In [1]: import numpy as np

In [2]: np.set_printoptions(precision=3, suppress=True, linewidth=120, floatmode="fixed")

In [3]: data = np.array([[-1, 2, -1], [-3, 4, 9], [-9, 5, 4]])

In [4]: data
Out[4]: 
array([[-1,  2, -1],
       [-3,  4,  9],
       [-9,  5,  4]])

In [5]: np.einsum("ii->", data)
Out[5]: np.int64(7)

In [6]: np.einsum("ij,ji->", data, data)
Out[6]: np.int64(129)

In [7]: blk = np.stack([data, 5 * data, data[::-1]])

In [8]: np.linalg.matrix_rank(blk.reshape(3, -1))
Out[8]: np.int64(2)

In [9]: np.linalg.norm(blk, axis=(1, 2))
Out[9]: array([15.297, 76.485, 15.297])

In [10]: rng = np.random.default_rng(452931)

In [11]: z = rng.permutation(3)

In [12]: B = data[:, z] * rng.choice([-1, 1], 3)

In [13]: B
Out[13]: 
array([[ 1,  2, -1],
       [-9,  4, -3],
       [-4,  5, -9]])

In [14]: left, _, Vh = np.linalg.svd(data.T @ B)

In [15]: np.round(np.linalg.lstsq(data, B)[0], 3) + 0
Out[15]: 
array([[ 0.000,  0.000,  1.000],
       [ 0.000,  1.000,  0.000],
       [-1.000,  0.000,  0.000]])

In [16]: z
Out[16]: array([2, 1, 0])

In [17]: np.linalg.norm(B, axis=0)
Out[17]: array([9.899, 6.708, 9.539])

In [18]: round(float(np.linalg.norm(B[1], 1)), 3), round(float(np.linalg.norm(B[1], np.inf)), 3)
Out[18]: (16.0, 9.0)

In [19]: np.linalg.norm(B, axis=1).argmax()
Out[19]: np.int64(2)

In [20]: round(float(np.linalg.norm(B) ** 2 / np.linalg.norm(B, 2) ** 2), 3)
Out[20]: 1.181

In [21]: arr = np.array([[1, -1, 1, -1], [1, 0, 0, 0], [1, 1, 1, 1]])

In [22]: round(float(np.linalg.norm(arr) ** 2 / np.linalg.norm(arr, 2) ** 2), 3)
Out[22]: 1.973

In [23]: round(np.linalg.norm(arr, 1), 3), np.round(np.linalg.norm(arr, np.inf), 3)
Out[23]: (np.float64(3.0), np.float64(4.0))

In [24]: np.round(np.linalg.norm(arr[1], 1), 3), round(np.linalg.norm(arr[1], np.inf), 3)
Out[24]: (np.float64(1.0), np.float64(1.0))

In [25]: M = np.loadtxt("data.csv", delimiter=",")

In [26]: M
Out[26]: 
array([[-3.000, -2.000, -1.000,  0.000],
       [ 1.000,  2.000,  3.000,  4.000],
       [ 5.000,  6.000,  7.000,  8.000],
       [ 9.000, 10.000, 11.000, 12.000]])

In [27]: B = M + rng.integers(-2, 3, (4, 2)) @ rng.integers(-2, 3, (2, 4))

In [28]: B
Out[28]: 
array([[-3.000, -2.000,  3.000,  3.000],
       [ 3.000,  2.000,  3.000,  3.000],
       [ 2.000,  6.000,  9.000, 11.000],
       [11.000, 10.000,  7.000,  8.000]])

In [29]: B - M
Out[29]: 
array([[ 0.000,  0.000,  4.000,  3.000],
       [ 2.000,  0.000,  0.000, -1.000],
       [-3.000,  0.000,  2.000,  3.000],
       [ 2.000,  0.000, -4.000, -4.000]])

In [30]: np.round(np.linalg.svd(B - M, compute_uv=False), 3) + 0
Out[30]: array([8.853, 3.102, 0.000, 0.000])

In [31]: rk = np.linalg.matrix_rank(M)

In [32]: rk
Out[32]: np.int64(2)

In [33]: N = np.linalg.svd(M)[2][rk:].T

In [34]: [int(np.linalg.matrix_rank(M[:i])) for i in range(1, len(M) + 1)]
Out[34]: [1, 2, 2, 2]

In [35]: np.linalg.matrix_rank(M.T @ M), np.linalg.matrix_rank(M @ M.T)
Out[35]: (np.int64(2), np.int64(2))

In [36]: np.round(M @ N, 3) + 0
Out[36]: 
array([[0.000, 0.000],
       [0.000, 0.000],
       [0.000, 0.000],
       [0.000, 0.000]])

In [37]: N @ N.T
Out[37]: 
array([[ 0.300, -0.400, -0.100,  0.200],
       [-0.400,  0.700, -0.200, -0.100],
       [-0.100, -0.200,  0.700, -0.400],
       [ 0.200, -0.100, -0.400,  0.300]])

In [38]: round(float(np.trace(np.linalg.pinv(M) @ M)), 3)
Out[38]: 2.0

In [39]: np.abs(np.diag(np.linalg.qr(M)[1])) > 1e-9
Out[39]: array([ True,  True, False, False])

In [40]: np.linalg.lstsq(M[:-1].T, M[-1])[2]
Out[40]: np.int32(2)

In [41]: np.allclose(M[:-1].T @ np.linalg.lstsq(M[:-1].T, M[-1])[0], M[-1])
Out[41]: True

In [42]: left, sv, Vh = np.linalg.svd(M)

In [43]: evecs = Vh[:(sv > 1e-8).sum()]

In [44]: x = M[0] + -1 * M[1] + rng.integers(2) * np.eye(4)[1]

In [45]: x
Out[45]: array([-4.000, -4.000, -4.000, -4.000])

In [46]: np.diag(evecs.T @ evecs)
Out[46]: array([0.700, 0.300, 0.300, 0.700])

In [47]: np.linalg.matrix_rank(np.vstack([M, x]))
Out[47]: np.int64(2)

In [48]: A = np.load("m.npy")

In [49]: A
Out[49]: 
array([[4.000, 1.000, 1.000, 1.000],
       [1.000, 4.000, 1.000, 1.000],
       [1.000, 1.000, 4.000, 1.000],
       [1.000, 1.000, 1.000, 4.000]])

In [50]: ev, evecs = np.linalg.eigh(A)

In [51]: x = np.array([-5, 3, -2, -3])

In [52]: evecs * np.abs(ev) @ evecs.T
Out[52]: 
array([[4.000, 1.000, 1.000, 1.000],
       [1.000, 4.000, 1.000, 1.000],
       [1.000, 1.000, 4.000, 1.000],
       [1.000, 1.000, 1.000, 4.000]])

In [53]: np.abs(A).sum(axis=1).max(), np.round(np.abs(ev).max(), 3)
Out[53]: (np.float64(7.0), np.float64(7.0))

In [54]: round(x @ A @ x / (x @ x), 3), round(ev[0], 3), round(float(ev[-1]), 3)
Out[54]: (np.float64(4.043), np.float64(3.0), 7.0)

In [55]: A @ np.ones(4)
Out[55]: array([7.000, 7.000, 7.000, 7.000])

In [56]: np.allclose(A @ A.T, A.T @ A)
Out[56]: True

In [57]: B = np.array([[1, 1, -2], [2, -2, 2]])

In [58]: C = np.kron(B, A)

In [59]: C.shape
Out[59]: (8, 12)

In [60]: np.round(np.linalg.norm(C, 2), 3), round(float(np.linalg.norm(B, 2) * np.linalg.norm(A, 2)), 3)
Out[60]: (np.float64(26.192), 26.192)

In [61]: B = np.array([[0, 0, 1], [1, 1, 1], [1, 0, 2], [0, 0, 0]])

In [62]: B.T @ A.T
Out[62]: 
array([[ 2.000,  5.000,  5.000,  2.000],
       [ 1.000,  4.000,  1.000,  1.000],
       [ 7.000,  7.000, 10.000,  4.000]])

In [63]: np.vstack([A, B.T]).shape
Out[63]: (7, 4)

In [64]: np.einsum("ij->j", A)
Out[64]: array([7.000, 7.000, 7.000, 7.000])

In [65]: A @ B
Out[65]: 
array([[ 2.000,  1.000,  7.000],
       [ 5.000,  4.000,  7.000],
       [ 5.000,  1.000, 10.000],
       [ 2.000,  1.000,  4.000]])

In [66]: np.linalg.matrix_rank(A @ B)
Out[66]: np.int64(3)

In [67]: Lm = np.linalg.cholesky(A)

In [68]: A / np.sqrt(np.outer(np.diag(A), np.diag(A)))
Out[68]: 
array([[1.000, 0.250, 0.250, 0.250],
       [0.250, 1.000, 0.250, 0.250],
       [0.250, 0.250, 1.000, 0.250],
       [0.250, 0.250, 0.250, 1.000]])

In [69]: F = np.load("run1.npy")

In [70]: F
Out[70]: 
array([[ 8.000,  4.809, -1.809],
       [ 8.000,  1.603,  1.397],
       [ 8.000,  3.612, -0.612],
       [ 8.000,  5.943, -2.943],
       [ 8.000,  3.305, -0.305],
       [ 8.000,  2.850,  0.150],
       [ 8.000,  6.296, -3.296],
       [ 8.000,  1.387,  1.613],
       [ 8.000,  4.456, -1.456],
       [ 8.000,  4.590, -1.590],
       [ 8.000,  6.885, -3.885]])

In [71]: F @ np.linalg.pinv(F) @ F
Out[71]: 
array([[ 8.000,  4.809, -1.809],
       [ 8.000,  1.603,  1.397],
       [ 8.000,  3.612, -0.612],
       [ 8.000,  5.943, -2.943],
       [ 8.000,  3.305, -0.305],
       [ 8.000,  2.850,  0.150],
       [ 8.000,  6.296, -3.296],
       [ 8.000,  1.387,  1.613],
       [ 8.000,  4.456, -1.456],
       [ 8.000,  4.590, -1.590],
       [ 8.000,  6.885, -3.885]])

In [72]: np.round(np.trace(np.linalg.pinv(F) @ F), 3)
Out[72]: np.float64(2.0)

In [73]: np.linalg.lstsq(F[:-1].T, F[-1])[2]
Out[73]: np.int32(2)

In [74]: np.abs(np.diag(np.linalg.qr(F)[1])) > 1e-9
Out[74]: array([ True,  True, False])
